$ python -q
>>> import numpy as np
>>> np.set_printoptions(precision=2, suppress=True, linewidth=100, floatmode="fixed")
>>> B = np.array([[3, 0, 2, 0, 0, 0],
...     [2, 1, 3, 0, 3, 1],
...     [2, 0, 0, 0, 2, 2],
...     [1, 1, 0, 2, 2, 1],
...     [3, 3, 2, 2, 0, 1],
...     [2, 2, 0, 1, 2, 3]])
>>> feats = B + B.T
>>> feats
array([[6, 2, 4, 1, 3, 2],
       [2, 2, 3, 1, 6, 3],
       [4, 3, 0, 0, 4, 2],
       [1, 1, 0, 4, 4, 2],
       [3, 6, 4, 4, 0, 3],
       [2, 3, 2, 2, 3, 6]])
>>> # equal to its transpose
>>> W = np.array([[3, 3, 2, 0, 2],
...     [2, 0, 1, 3, 1],
...     [2, 2, 3, 0, 1],
...     [1, 1, 1, 0, 1],
...     [3, 1, 0, 2, 0],
...     [1, 1, 3, 0, 2]])
>>> beta = np.array([0, 2, 1, 3, 0])
>>> hid = np.maximum(feats @ W + beta, 0)
>>> (hid > 0).astype(int)
array([[1, 1, 1, 1, 1],
       [1, 1, 1, 1, 1],
       [1, 1, 1, 1, 1],
       [1, 1, 1, 1, 1],
       [1, 1, 1, 1, 1],
       [1, 1, 1, 1, 1]])
>>> C = np.array([[2, -1], [-5, 5], [-4, -5], [5, 5], [-5, 5]])
>>> W @ C
array([[-27,  12],
       [ 10,  13],
       [-23,  -2],
       [-12,   4],
       [ 11,  12],
       [-25,  -1]])
>>> (hid @ C).round(6).argmax(axis=1)
array([1, 1, 1, 1, 1, 1])
>>> u = np.array([9, 6, 8, 6, 0, 4])
>>> B = feats + np.outer(u, np.eye(6)[2])
>>> round(np.linalg.det(B) / np.linalg.det(feats), 2), round(1 + np.linalg.solve(feats, u)[2], 2)
(np.float64(0.42), np.float64(0.42))
>>> [round(float(np.linalg.det(feats[:i, :i])), 2) + 0 for i in range(1, 7)]
[6.0, 8.0, -38.0, -151.0, 2692.0, 9727.0]
